% python3 -q
>>> import numpy as np
>>> np.set_printoptions(suppress=True, linewidth=200)
>>> def rd(a):
...     return np.round(a, 2) + 0
... 
>>> out = np.array([[4, 4, 4], [4, 0, 0], [3, 0, 3]])
>>> C = np.array([[1]])
>>> X = np.block([[out, np.array([[3], [1], [0]])], [np.zeros((1, 3)), C]])
>>> print(X)
[[4. 4. 4. 3.]
 [4. 0. 0. 1.]
 [3. 0. 3. 0.]
 [0. 0. 0. 1.]]
>>> rng = np.random.default_rng(39)
>>> labels = rng.permutation(4)
>>> print(labels)
[2 3 0 1]
>>> out = X[labels][:, labels]
>>> print(rd(np.sort(np.abs(np.linalg.eigvals(out)))))
[1.   1.87 3.11 8.24]
>>> print(np.allclose(out, X))
False
>>> print(np.diag(out))
[3. 1. 4. 0.]
>>> out = X / np.sqrt((X ** 2).mean(axis=1, keepdims=True))
>>> print(np.linalg.matrix_rank(out) == np.linalg.matrix_rank(X))
True
>>> print(rd(np.linalg.norm(out, axis=1)))
[2. 2. 2. 2.]
>>> print(rd(out[1]))
[1.94 0.   0.   0.49]
>>> print(rd(np.abs(np.linalg.eigvals(X)).max()))
8.24
>>> print(rd(np.linalg.det(X)))
-48.0
>>> print(np.trace(X))
8.0
>>> print(np.allclose(X, X.T))
False
>>> vals, evecs = np.linalg.eig(X)
>>> print(rd(np.sort(np.linalg.eigvals(np.linalg.inv(X)))))
[-0.32  0.12  0.53  1.  ]
>>> print(rd(np.sort(np.linalg.eigvals(X @ X))))
[ 1.    3.51  9.67 67.82]
>>> print(rd(X @ evecs[:, 0] - vals[0] * evecs[:, 0]))
[0. 0. 0. 0.]
>>> O, _ = np.linalg.qr(np.array([[0.0, -0.6, -0.4, 2.2, 0.4, 1.3, 0.8, -0.9, 0.0],
...     [0.5, 0.1, -0.5, 0.4, -0.3, 0.9, 0.6, 0.5, -0.4],
...     [0.9, 1.1, 0.6, -0.3, -2.4, 0.1, -1.4, 0.0, -1.0],
...     [-1.7, 0.1, -1.2, -1.2, -1.5, -0.7, 0.4, -0.2, 0.4],
...     [1.8, 0.5, 0.4, -0.8, -0.7, 0.1, 0.0, 0.5, 0.8],
...     [0.2, 0.3, -1.5, 0.9, -0.6, -0.7, -0.7, -0.6, 0.7],
...     [1.5, -0.1, -0.3, -0.2, -1.4, 0.7, -0.1, -0.7, 0.6],
...     [-0.8, -0.9, -0.1, 1.2, -2.1, -0.5, -0.2, 0.1, -0.3],
...     [-1.6, 1.6, -0.1, 0.3, 0.1, -0.3, -1.2, -0.2, 0.0]]))
>>> M = -2 * O
>>> print(rd(M))
[[ 0.   -0.52 -0.34 -1.29  0.12 -0.86 -0.38 -0.96  0.35]
 [ 0.28  0.09 -0.6  -0.23  0.03 -0.94 -0.55  1.52 -0.01]
 [ 0.51  0.96  0.31 -0.27 -1.17 -0.13  0.28 -0.02  1.08]
 [-0.95  0.07 -0.85  1.09 -0.6  -0.59 -0.4  -0.49  0.27]
 [ 1.01  0.45 -0.01  0.29 -0.14  0.25 -1.41 -0.53 -0.57]
 [ 0.11  0.26 -1.53 -0.44  0.12  1.12  0.14  0.04  0.28]
 [ 0.84 -0.07 -0.58  0.2  -0.48 -0.61  1.09 -0.32 -1.  ]
 [-0.45 -0.79  0.14 -0.53 -1.4   0.54 -0.33  0.35 -0.62]
 [-0.9   1.37  0.08 -0.65  0.09 -0.16  0.02 -0.08 -0.92]]
>>> print(rd(np.linalg.norm(M, axis=1)))
[2. 2. 2. 2. 2. 2. 2. 2. 2.]
>>> print(rd(np.linalg.norm(M, 2)))
2.0
>>> print(rd(np.linalg.norm(M) ** 2 / np.linalg.norm(M, 2) ** 2))
9.0
>>> print(rd(np.linalg.norm(M, 1)), rd(np.linalg.norm(M, np.inf)))
5.2 5.31
>>> print(rd(np.linalg.norm(M, axis=0)))
[2. 2. 2. 2. 2. 2. 2. 2. 2.]
>>> print(rd(M[:, 3] @ M[:, 5]))
0.0
>>> print(rd(np.linalg.norm(M, axis=0)))
[2. 2. 2. 2. 2. 2. 2. 2. 2.]
>>> print(rd(M.T @ M))
[[4. 0. 0. 0. 0. 0. 0. 0. 0.]
 [0. 4. 0. 0. 0. 0. 0. 0. 0.]
 [0. 0. 4. 0. 0. 0. 0. 0. 0.]
 [0. 0. 0. 4. 0. 0. 0. 0. 0.]
 [0. 0. 0. 0. 4. 0. 0. 0. 0.]
 [0. 0. 0. 0. 0. 4. 0. 0. 0.]
 [0. 0. 0. 0. 0. 0. 4. 0. 0.]
 [0. 0. 0. 0. 0. 0. 0. 4. 0.]
 [0. 0. 0. 0. 0. 0. 0. 0. 4.]]
>>> np.linalg.determinant(M)
Traceback (most recent call last):
  File "<python-input-37>", line 1, in <module>
    np.linalg.determinant(M)
    ^^^^^^^^^^^^^^^^^^^^^
AttributeError: module 'numpy.linalg' has no attribute 'determinant'
>>> print(np.allclose(M @ M.T, M.T @ M))
True
>>> print(rd(np.sort(np.abs(np.linalg.eigvals(M)))))
[2. 2. 2. 2. 2. 2. 2. 2. 2.]
>>> print(rd(np.linalg.det(M)))
-512.0
>>> print(rd(np.abs(np.linalg.eigvals(M)).max()))
2.0
>>> print(rd(np.trace(M)))
3.0
>>> print(np.allclose(M, M.T))
False
>>> m1 = np.loadtxt("mat.csv", delimiter=",")
>>> print(m1)
[[0. 4. 0. 2.]
 [0. 0. 1. 4.]
 [0. 0. 0. 3.]
 [0. 0. 0. 0.]]
>>> labels = rng.permutation(4)
>>> print(labels)
[3 2 1 0]
>>> out = m1[labels][:, labels]
>>> print(out)
[[0. 0. 0. 0.]
 [3. 0. 0. 0.]
 [4. 1. 0. 0.]
 [2. 0. 4. 0.]]
>>> print(np.allclose(out, m1))
False
>>> rank = np.linalg.matrix_rank(out)
>>> print(rank)
3
>>> null = np.linalg.svd(out)[2][rank:].T
>>> print(null[:, 0] / null[np.abs(null[:, 0]).round(6).argmax(), 0])
[0. 0. 0. 1.]
>>> print(np.allclose(out @ null, 0))
True
>>> print(np.linalg.matrix_rank(out.T @ out), np.linalg.matrix_rank(out @ out.T))
3 3
>>> print(out @ null)
[[0.]
 [0.]
 [0.]
 [0.]]
>>> print(null.shape)
(4, 1)
>>> print([int(np.linalg.matrix_rank(out[:i])) for i in range(1, len(out) + 1)])
[0, 1, 2, 3]
>>> print([int(np.linalg.matrix_rank(out[:, :j + 1])) for j in range(4)])
[1, 2, 3, 3]
>>> print([round(float(x), 2) for x in np.linalg.svd(m1, compute_uv=False)[:3]])
[5.76, 3.53, 0.59]
